% python3 -q
>>> import numpy as np
>>> from numpy import linalg as LA
>>> np.set_printoptions(suppress=True, linewidth=120)
>>> def rnd(a):
...     return np.round(a, 2) + 0
... 
>>> J = np.load("out6.npy")
>>> J
array([[-0.97, -0.74,  0.34, -1.  ],
       [ 0.64, -0.51,  0.09,  0.02],
       [-0.01, -0.34, -0.86,  0.68],
       [-0.92, -0.79,  0.74, -1.  ],
       [-0.86,  0.98, -0.28,  0.88],
       [-0.28,  0.56, -0.6 ,  0.78],
       [-0.83,  0.89,  0.86, -0.64],
       [-0.05,  0.73,  0.48,  0.41],
       [-0.97,  0.  ,  0.42, -0.98],
       [-1.  ,  0.78,  0.99, -1.  ],
       [ 0.72, -0.97, -0.17, -0.81],
       [-0.98,  0.39,  0.45, -0.96],
       [ 1.  , -0.73, -0.03,  1.  ],
       [-0.51, -0.68, -0.88, -0.1 ]])
>>> dist = LA.norm(J[:, None] - J[None], axis=-1)
>>> rnd(LA.norm(J - J.mean(axis=0), axis=1))
array([1.26, 1.13, 1.39, 1.39, 1.61, 1.35, 1.35, 1.08, 1.04, 1.58, 1.58, 1.12, 1.94, 1.2 ])
>>> LA.matrix_rank(dist ** 2)
np.int64(6)
>>> dist[10].round(6).argsort(kind="stable")[:4]
array([10,  1, 13,  0])
>>> rng = np.random.default_rng(67092)
>>> data = rng.normal(size=(43, 10)) + 3 * np.array([8, 2, 8, -1, -3, 9, 5, -8, 1, -8])
>>> rnd(data)
array([[ 23.96,   6.99,  23.95,  -2.62,  -9.63,  26.19,  14.46, -24.79,   3.09, -23.5 ],
       [ 24.3 ,   8.56,  24.76,  -3.1 , -10.7 ,  28.56,  13.33, -21.46,   3.67, -25.03],
       [ 23.96,   5.37,  24.19,  -3.55,  -9.55,  25.24,  15.27, -25.19,   3.5 , -24.43],
       [ 22.33,   6.01,  24.73,  -2.28, -11.05,  25.33,  15.5 , -25.05,   4.57, -24.27],
       [ 24.39,   5.46,  24.96,  -3.83,  -8.68,  27.05,  17.74, -22.52,   3.73, -23.77],
       [ 24.65,   6.66,  23.28,  -1.66, -10.56,  27.74,  15.11, -23.44,   1.87, -23.4 ],
       [ 22.59,   6.61,  26.59,  -4.03,  -9.66,  27.  ,  13.98, -23.49,   2.97, -25.22],
       [ 24.  ,   7.16,  24.22,  -3.83,  -9.07,  26.09,  14.98, -23.62,   2.82, -23.22],
       [ 24.29,   7.41,  25.16,  -4.09,  -8.31,  27.39,  15.  , -24.36,   3.4 , -24.2 ],
       [ 24.79,   6.65,  22.62,  -3.77,  -8.59,  27.36,  15.15, -24.26,   2.66, -23.39],
       [ 23.9 ,   6.26,  24.05,  -3.52,  -7.68,  27.65,  16.18, -23.95,   2.75, -23.84],
       [ 23.05,   6.29,  25.03,  -2.41,  -9.01,  26.5 ,  15.12, -24.81,   3.93, -23.97],
       [ 24.93,   5.91,  23.98,  -3.76,  -8.38,  28.69,  14.13, -23.73,   3.48, -25.36],
       [ 22.73,   6.67,  22.83,  -4.32, -11.94,  29.46,  16.08, -22.96,   1.71, -24.68],
       [ 23.33,   5.13,  23.11,  -3.25,  -7.43,  28.84,  14.95, -22.98,   3.34, -24.  ],
       [ 23.84,   6.89,  24.19,  -2.84,  -9.1 ,  27.58,  17.43, -25.01,   1.82, -26.81],
       [ 25.19,   5.46,  23.67,  -3.63,  -9.8 ,  27.8 ,  15.63, -23.92,   3.06, -24.5 ],
       [ 23.05,   7.22,  24.52,  -1.02,  -8.89,  26.51,  13.69, -23.54,   2.15, -23.26],
       [ 24.43,   6.02,  25.21,  -4.53,  -9.54,  27.39,  15.09, -22.65,   3.21, -24.46],
       [ 22.64,   7.38,  23.55,  -2.05, -10.37,  27.28,  14.46, -22.94,   1.91, -23.73],
       [ 23.69,   5.48,  23.88,  -4.13, -10.05,  27.03,  14.45, -23.81,   2.91, -23.03],
       [ 24.29,   5.32,  24.82,  -2.63,  -8.67,  25.42,  15.96, -22.82,   1.21, -24.6 ],
       [ 23.46,   5.55,  23.96,  -2.22,  -9.55,  26.96,  14.25, -22.23,   1.63, -24.23],
       [ 24.17,   6.27,  24.95,  -4.99,  -9.24,  26.61,  14.93, -24.12,   2.25, -23.69],
       [ 23.51,   5.48,  25.5 ,  -1.43,  -8.58,  25.08,  14.85, -24.86,   4.05, -24.36],
       [ 23.33,   6.21,  25.47,  -2.88,  -9.5 ,  27.01,  15.19, -23.49,   1.65, -23.85],
       [ 23.55,   6.11,  24.47,  -3.53,  -8.36,  26.71,  14.69, -23.31,   3.41, -23.52],
       [ 24.05,   5.8 ,  23.87,  -2.91,  -9.27,  25.4 ,  12.76, -23.57,   2.87, -24.37],
       [ 24.51,   4.92,  23.96,  -4.77,  -9.52,  27.39,  15.97, -24.36,   5.01, -22.97],
       [ 23.71,   4.53,  24.66,  -4.19,  -8.32,  27.7 ,  14.43, -24.32,   5.78, -23.95],
       [ 23.03,   6.  ,  22.25,  -3.06, -10.33,  27.11,  14.89, -24.47,   4.26, -23.12],
       [ 25.16,   7.58,  24.25,  -3.62,  -8.57,  28.75,  16.05, -23.29,   5.19, -23.53],
       [ 24.24,   6.52,  23.19,  -5.41,  -9.58,  27.47,  15.48, -25.37,   3.11, -24.25],
       [ 23.15,   6.96,  22.93,  -4.52,  -8.04,  25.54,  15.43, -23.88,   3.64, -23.86],
       [ 23.75,   6.47,  22.8 ,  -2.95,  -9.2 ,  28.06,  14.81, -23.82,   4.66, -25.75],
       [ 23.96,   5.74,  25.42,  -2.38,  -9.43,  27.48,  15.56, -24.82,   1.94, -23.89],
       [ 25.66,   7.  ,  24.77,  -2.91,  -9.56,  27.63,  14.64, -23.41,   1.99, -22.76],
       [ 24.83,   6.7 ,  23.75,  -3.33, -10.29,  26.91,  14.97, -23.12,   2.54, -23.63],
       [ 23.45,   4.76,  24.38,  -2.31,  -9.96,  26.8 ,  16.54, -22.88,   5.09, -23.27],
       [ 23.81,   5.07,  21.85,  -4.46,  -9.41,  26.88,  16.85, -23.67,   1.21, -23.95],
       [ 24.29,   7.49,  24.44,  -2.44,  -8.01,  28.34,  14.21, -24.83,   2.63, -22.98],
       [ 25.04,   4.94,  24.04,  -5.04,  -9.  ,  26.04,  13.56, -24.91,   3.16, -23.77],
       [ 23.45,   6.62,  24.29,  -5.1 ,  -8.43,  27.24,  13.27, -24.22,   2.57, -24.09]])
>>> gram = np.cov(data, rowvar=False)
>>> rnd(LA.eigvalsh(gram)[::-1])
array([1.61, 1.53, 1.18, 1.  , 0.88, 0.74, 0.67, 0.55, 0.42, 0.36])
>>> rnd(np.corrcoef(data[:, 0], data[:, 3])[0, 1])
np.float64(-0.24)
>>> dist = LA.norm(data[:, None] - data[None], axis=-1)
>>> dist.shape
(43, 43)
>>> (dist + 1e9 * np.eye(43)).round(6).argmin(axis=1)
array([ 7, 37, 11, 11, 10, 37, 25, 26, 26, 10, 26,  0, 16, 19, 10, 35, 37, 19, 23,  5, 37, 25, 25,  7, 11, 35,  7,  0,
       29, 28, 20,  8,  9,  7, 12, 25, 37,  7,  4,  9,  8, 23, 23])
>>> rnd(dist[:5, :5])
array([[0.  , 5.03, 2.51, 3.32, 4.8 ],
       [5.03, 0.  , 6.42, 6.37, 6.22],
       [2.51, 6.42, 0.  , 2.9 , 4.31],
       [3.32, 6.37, 2.9 , 0.  , 5.29],
       [4.8 , 6.22, 4.31, 5.29, 0.  ]])
>>> W2 = data[[12, 20]].astype(float)
>>> for _ in range(3):
...     z = LA.norm(data[:, None] - W2, axis=-1).argmin(axis=1)
...     W2 = np.array([data[z == j].mean(axis=0) for j in range(2)])
... 
>>> z
array([1, 0, 1, 1, 1, 1, 1, 1, 0, 1, 0, 1, 0, 1, 0, 0, 0, 1, 1, 1, 1, 1, 1, 1, 1, 1, 1, 1, 1, 0, 1, 0, 1, 1, 0, 1, 1,
       1, 1, 1, 0, 1, 1])
>>> np.bincount(z)
array([11, 32])
>>> rnd(W2[1] - W2[0])
array([-0.44, -0.39,  0.07,  0.03, -0.8 , -1.38, -0.08, -0.04, -0.72,  0.71])
>>> mat = np.loadtxt("layer17.csv", delimiter=",")
>>> mat
array([[-1.1,  0. , -0.8,  0.8],
       [ 0. , -1. , -0.5,  1.5],
       [-1.7,  0.1,  0.2,  0.8],
       [-0.5,  0.1, -0.3,  0.2],
       [-1.1,  0.7, -2. ,  1.8],
       [ 1. , -1.2, -1.8, -1. ],
       [-1.5,  1.1,  1.3,  0.1],
       [ 0.8,  0.7, -0.3, -0.4],
       [ 0.6,  0.7, -0.8,  0.6],
       [ 1.4,  0.2, -1.3, -1.8],
       [ 1.1, -2.3, -0.7,  0.2],
       [-1.5,  1.3,  2. ,  0.2],
       [-1.3, -0.3,  1.6, -0.4],
       [ 0. , -2.3, -1.4, -1.4],
       [ 1.1, -0.2, -0.2,  0.4],
       [-0.5,  0.9,  0.1,  0.6],
       [ 0.5, -1.7,  0.9,  0.6],
       [ 0. , -1.9, -1. ,  1. ],
       [ 1. , -0.6, -0.3,  0.9],
       [-0.4, -1.3, -0.7, -0.1],
       [-0.5, -0.1, -1.9,  0.5],
       [ 0.9,  0.4,  0. ,  1.5],
       [-0.2, -2.5,  1. , -0.6],
       [-1.2, -0.7,  0.3,  0.1],
       [ 0.3, -1.2,  0.6,  1. ],
       [-0.6,  1.3, -2.5,  1.1],
       [ 0.3, -0.8, -0.3,  1.2],
       [-0.5, -0.5,  1.4,  1. ],
       [-0.6, -1.2,  0.9,  0.9],
       [-1.8,  0. ,  3.6,  0.9],
       [-1.1,  0.9,  0.4, -0.3],
       [-0.5, -0.5, -0.7, -0.1],
       [-1.1, -1.6,  0.1, -0.1],
       [-1.2,  1. ,  0. , -0.9],
       [ 0.4, -1.6, -0.4, -0.6]])
>>> proj = mat @ LA.solve(mat.T @ mat, mat.T)
>>> LA.matrix_rank(np.eye(35) - proj)
np.int64(31)
>>> np.allclose(proj @ proj, proj)
True
>>> rnd(np.trace(proj))
np.float64(4.0)
>>> rnd(np.diag(proj))
array([0.09, 0.11, 0.11, 0.02, 0.27, 0.12, 0.09, 0.04, 0.05, 0.17, 0.14, 0.13, 0.1 , 0.25, 0.06, 0.03, 0.11, 0.14,
       0.08, 0.07, 0.12, 0.15, 0.18, 0.07, 0.09, 0.25, 0.08, 0.08, 0.08, 0.29, 0.06, 0.04, 0.13, 0.12, 0.07])
>>> K = np.loadtxt("a.csv", delimiter=",")
>>> K
array([[0., 0., 0., 0., 0., 0., 0., 1., 0.],
       [0., 0., 0., 0., 0., 0., 0., 0., 1.],
       [0., 0., 0., 1., 0., 0., 0., 0., 0.],
       [0., 0., 1., 0., 0., 0., 0., 0., 0.],
       [1., 0., 0., 0., 0., 0., 0., 0., 0.],
       [0., 0., 0., 0., 0., 0., 1., 0., 0.],
       [0., 0., 0., 0., 0., 1., 0., 0., 0.],
       [0., 1., 0., 0., 0., 0., 0., 0., 0.],
       [0., 0., 0., 0., 1., 0., 0., 0., 0.]])
>>> z = rng.permutation(9)
>>> z
array([8, 6, 3, 0, 1, 5, 2, 7, 4])
>>> out = K[z][:, z]
>>> np.allclose(out, K)
False
>>> np.trace(out)
np.float64(0.0)
